% python3 -q
>>> import numpy as np
>>> from numpy import linalg as LA
>>> np.set_printoptions(precision=1, suppress=True, linewidth=120, floatmode="fixed")
>>> W0 = np.load("dump.npy")
>>> W0
array([[ 0,  0, -8,  0],
       [ 0,  2,  0,  0],
       [ 0,  0,  0,  0],
       [ 0,  0,  0, -7]])
>>> # looks like rank 3
>>> rk = LA.matrix_rank(W0)
>>> rk
np.int64(3)
>>> null = LA.svd(W0)[2][rk:].T
>>> null @ null.T
array([[1.0, 0.0, 0.0, 0.0],
       [0.0, 0.0, 0.0, 0.0],
       [0.0, 0.0, 0.0, 0.0],
       [0.0, 0.0, 0.0, 0.0]])
>>> [int(LA.matrix_rank(W0[:, :j + 1])) for j in range(4)]
[0, 1, 2, 3]
>>> Uu, sigma, vt = LA.svd(W0)
>>> evecs = vt[:(sigma > 1e-8).sum()]
>>> rng = np.random.default_rng(10)
>>> vec = W0[2] + -2 * W0[3] + rng.integers(2) * np.eye(4)[2]
>>> vec
array([ 0.0,  0.0,  1.0, 14.0])
>>> np.diag(evecs.T @ evecs)
array([0.0, 1.0, 1.0, 1.0])
>>> LA.matrix_rank(np.vstack([W0, vec]))
np.int64(3)
>>> W0[:, 3] @ W0[:, 0]
np.int64(0)
>>> LA.svd(W0, compute_uv=False)
array([8.0, 7.0, 2.0, 0.0])
>>> W0.T @ W0
array([[ 0,  0,  0,  0],
       [ 0,  4,  0,  0],
       [ 0,  0, 64,  0],
       [ 0,  0,  0, 49]])
>>> [round(float(x), 1) for x in LA.svd(W0, compute_uv=False)[:3]]
[8.0, 7.0, 2.0]
>>> round(float(LA.norm(W0, 2) / LA.norm(W0)), 1)
0.7
>>> LA.matrix_rank(W0, rtol=0.1)
np.int64(3)
>>> np.argsort(-LA.norm(W0, axis=0).round(6), kind="stable")[:3]
array([2, 3, 1])
>>> cent = np.array([[-4, -7, 8, -8, 5, -3, -3],
...     [7, -6, -5, 0, -1, 1, -7],
...     [9, -6, -2, -1, 7, -2, -2]])
>>> arr = np.repeat(cent, 33 // 3, axis=0)
>>> arr = arr + 0.1 * rng.normal(size=arr.shape)
>>> arr.round(1) + 0
array([[-4.1, -7.1,  8.0, -8.0,  5.0, -2.9, -2.9],
       [-4.0, -7.0,  7.9, -8.1,  5.0, -3.0, -3.1],
       [-4.1, -7.0,  7.8, -8.0,  5.0, -3.1, -3.1],
       [-4.1, -6.9,  8.0, -8.2,  5.0, -2.9, -2.9],
       [-3.9, -7.0,  7.8, -8.0,  5.0, -3.0, -2.8],
       [-4.0, -7.0,  8.1, -8.0,  4.9, -3.1, -2.9],
       [-3.9, -7.0,  8.1, -8.0,  4.9, -2.9, -3.0],
       [-4.1, -6.9,  8.0, -8.0,  5.1, -3.2, -3.1],
       [-4.0, -7.0,  7.9, -8.1,  4.9, -3.0, -2.9],
       [-4.1, -7.2,  8.0, -8.0,  4.9, -2.9, -2.9],
       [-4.1, -7.0,  8.1, -8.0,  4.9, -3.0, -3.1],
       [ 7.0, -6.1, -5.0,  0.1, -1.0,  0.9, -7.1],
       [ 7.2, -5.9, -5.2, -0.1, -0.9,  0.9, -7.0],
       [ 7.1, -6.0, -5.0,  0.0, -1.0,  1.0, -6.8],
       [ 7.1, -6.0, -4.9,  0.0, -1.1,  1.0, -6.9],
       [ 6.9, -5.9, -5.0,  0.0, -1.1,  1.2, -7.0],
       [ 7.1, -6.0, -5.1,  0.1, -1.1,  1.2, -7.0],
       [ 7.2, -6.1, -5.2,  0.1, -1.0,  1.0, -6.9],
       [ 6.9, -6.1, -5.1, -0.2, -1.2,  0.9, -7.1],
       [ 7.0, -6.1, -5.0,  0.1, -1.0,  1.0, -7.1],
       [ 7.0, -6.0, -5.1, -0.2, -1.0,  1.0, -6.9],
       [ 6.9, -5.9, -5.3,  0.0, -1.1,  0.9, -7.1],
       [ 9.0, -5.9, -2.0, -0.9,  7.0, -2.0, -2.3],
       [ 9.0, -6.0, -2.1, -1.1,  6.9, -1.8, -2.1],
       [ 8.9, -6.3, -2.2, -1.0,  6.9, -2.3, -2.0],
       [ 9.0, -6.0, -2.0, -1.1,  7.3, -2.1, -2.0],
       [ 8.9, -6.1, -2.2, -1.0,  6.9, -2.1, -2.2],
       [ 9.0, -5.9, -1.9, -1.0,  7.0, -1.9, -2.0],
       [ 9.1, -6.0, -2.0, -1.2,  7.2, -2.1, -2.0],
       [ 9.0, -6.1, -2.0, -0.9,  7.0, -2.0, -2.0],
       [ 8.9, -6.0, -2.0, -1.0,  7.1, -2.0, -2.1],
       [ 9.1, -6.0, -1.9, -1.0,  7.0, -2.0, -1.9],
       [ 8.9, -6.0, -2.0, -0.8,  7.0, -2.0, -2.0]])
>>> W = np.array([[0, 3, 1, 3],
...     [1, 1, 0, -3],
...     [2, 1, -2, 3],
...     [0, -1, 1, 1],
...     [-1, -1, 0, 2],
...     [3, 3, -1, 1],
...     [-2, 3, 0, -2]])
>>> coef = np.array([0, 0, 2, 3])
>>> hid = np.maximum(arr @ W + coef, 0)
>>> LA.matrix_rank(hid)
np.int64(4)
>>> cent = np.array([[1, 1, 0], [3, 3, 3], [2, 0, 2], [0, 2, 1]])
>>> (hid @ cent).round(6).argmax(axis=1)
array([1, 1, 1, 1, 1, 1, 1, 1, 1, 1, 1, 1, 1, 1, 1, 1, 1, 1, 1, 1, 1, 1, 1, 1, 1, 1, 1, 1, 1, 1, 1, 1, 1])
>>> other = np.c_[arr[:, :1] @ np.array([[-3]]), np.array([0, 2, -2, -2, 2, 3, 2, -2, 1, 0, 2, -2, 3, 0, 2, -2, 2, 0, -1, 1, -2, 0, -2, 3, -1, -3, 0, 0, -1, -3, 1, 2, 2])]
>>> other
array([[ 12.2,   0.0],
       [ 11.9,   2.0],
       [ 12.3,  -2.0],
       [ 12.2,  -2.0],
       [ 11.8,   2.0],
       [ 11.9,   3.0],
       [ 11.8,   2.0],
       [ 12.4,  -2.0],
       [ 12.1,   1.0],
       [ 12.4,   0.0],
       [ 12.2,   2.0],
       [-21.1,  -2.0],
       [-21.5,   3.0],
       [-21.2,   0.0],
       [-21.3,   2.0],
       [-20.8,  -2.0],
       [-21.3,   2.0],
       [-21.5,   0.0],
       [-20.7,  -1.0],
       [-20.9,   1.0],
       [-21.1,  -2.0],
       [-20.8,   0.0],
       [-26.9,  -2.0],
       [-27.0,   3.0],
       [-26.7,  -1.0],
       [-27.0,  -3.0],
       [-26.6,   0.0],
       [-27.1,   0.0],
       [-27.4,  -1.0],
       [-27.1,  -3.0],
       [-26.7,   1.0],
       [-27.2,   2.0],
       [-26.7,   2.0]])
>>> np.round(LA.norm(other - arr @ LA.lstsq(arr, other)[0], axis=0), 1) + 0
array([0.0, 9.5])
>>> np.round(LA.lstsq(arr, other[:, 0])[0], 1) + 0
array([-3.0,  0.0,  0.0,  0.0,  0.0,  0.0,  0.0])
>>> other = np.array([[3, 5, 2, 2],
...     [5, 1, 5, 3],
...     [5, 0, 1, 5],
...     [1, 4, 4, 5],
...     [2, 3, 1, 2],
...     [1, 5, 2, 4],
...     [5, 4, 1, 0],
...     [2, 0, 4, 3],
...     [1, 5, 5, 1],
...     [2, 2, 5, 2]])
>>> J = other.T @ other
>>> J
array([[ 99,  64,  72,  70],
       [ 64, 121,  83,  68],
       [ 72,  83, 118,  81],
       [ 70,  68,  81,  97]])
>>> # equal to its transpose
>>> vals, evecs = LA.eigh(J)
>>> vec = np.array([-2, -1, -1, -2])
>>> np.abs(J).sum(axis=1).max(), np.round(np.abs(vals).max(), 1)
(np.int64(354), np.float64(329.0))
>>> vec @ J @ vec / (vec @ vec), round(float(vals[0]), 1), round(float(vals[-1]), 1)
(np.float64(288.9), 23.7, 329.0)
>>> evecs * np.sqrt(vals) @ evecs.T
array([[8.6, 2.5, 2.9, 3.1],
       [2.5, 9.8, 3.5, 2.7],
       [2.9, 3.5, 9.2, 3.6],
       [3.1, 2.7, 3.6, 8.2]])
>>> vals, evecs = LA.eigh(J)
>>> LA.eigvalsh(J @ J)
array([   559.8,   1137.7,   2366.2, 108219.3])
>>> vals
array([ 23.7,  33.7,  48.6, 329.0])
>>> vals, evecs = LA.eig(J)
>>> np.sort(LA.eigvals(J.T))
array([ 23.7,  33.7,  48.6, 329.0])
>>> vals
array([329.0,  48.6,  33.7,  23.7])
>>> Lm = LA.cholesky(J)
>>> np.diag(Lm) ** 2
array([99.0, 79.6, 48.9, 33.1])
>>> vec = np.ones(4)
>>> for _ in range(5):
...     vec = J @ vec
...     vec /= LA.norm(vec)
...     print(round(vec @ J @ vec, 1))
... 
329.0
329.0
329.0
329.0
329.0
>>> vec
array([0.5, 0.5, 0.5, 0.5])
>>> E = np.load("case11.npy")
>>> E
array([[-1, -2, -2, -2, -4],
       [-2,  0,  2,  0,  0],
       [ 0, -2, -1, -1, -2],
       [ 2,  0,  1,  2,  4]])
>>> other = E + rng.integers(-2, 3, (4, 3)) @ rng.integers(-2, 3, (3, 5))
>>> other
array([[-2, -5, -8, -5, -1],
       [-3,  2,  4,  2,  0],
       [ 3, -2,  1, -1, -6],
       [ 2,  2,  1,  4,  2]])
>>> np.round(LA.svd(other - E, compute_uv=False), 1) + 0
array([9.5, 4.6, 2.5, 0.0])
>>> np.abs(other - E).sum(axis=1)
array([16,  7,  9,  6])
>>> vec = np.array([0, 5, 4, 1, 1])
>>> E * vec
array([[  0, -10,  -8,  -2,  -4],
       [  0,   0,   8,   0,   0],
       [  0, -10,  -4,  -1,  -2],
       [  0,   0,   4,   2,   4]])
>>> LA.norm(E @ vec) <= LA.norm(E, 2) * LA.norm(vec) + 1e-9
np.True_
>>> np.einsum("ij,j->i", E, vec)
array([-24,   8, -17,  10])
>>> np.sign((E @ vec).round(6))
array([-1,  1, -1,  1])
>>> E @ (2 * vec)
array([-48,  16, -34,  20])
>>> (E @ vec).argmax()
np.int64(3)
>>> E @ np.eye(5)[1]
array([-2.0,  0.0, -2.0,  0.0])
>>> (E * vec).sum(axis=1)
array([-24,   8, -17,  10])
>>> r0 = np.array([-1, -2, -1])
>>> np.polyval(r0, E[0])
array([ 0, -1, -1, -1, -9])
>>> np.correlate(E[0], E[2], "full")
array([ 2,  5,  7, 10, 16, 10,  8,  8,  0])
>>> other = np.array([[-3, -2], [1, -1]])
>>> cent = np.kron(other, E)
>>> LA.matrix_rank(cent)
np.int64(8)
>>> np.round(LA.norm(cent, 2), 1), round(LA.norm(other, 2) * LA.norm(E, 2), 1)
(np.float64(27.7), np.float64(27.7))
>>> def softmax(z):
...     e = np.exp(z - z.max(axis=-1, keepdims=True))
...     return e / e.sum(axis=-1, keepdims=True)
... 
>>> np.round(softmax(E[3]), 1) + 0
array([0.1, 0.0, 0.0, 0.1, 0.7])
>>> np.round(softmax(E[3] + 3), 1) + 0
array([0.1, 0.0, 0.0, 0.1, 0.7])
>>> softmax(E).sum(axis=1)
array([1.0, 1.0, 1.0, 1.0])
>>> np.round(softmax(10 * E[3]), 1) + 0
array([0.0, 0.0, 0.0, 0.0, 1.0])
>>> S = E @ E.T / np.sqrt(5)
>>> softmax(S).round(6).argmax(axis=1)
array([0, 1, 0, 3])
>>> np.round(softmax(S + np.triu(np.full(S.shape, -np.inf), 1)), 1) + 0
array([[1.0, 0.0, 0.0, 0.0],
       [0.0, 1.0, 0.0, 0.0],
       [0.9, 0.0, 0.1, 0.0],
       [0.0, 0.0, 0.0, 1.0]])
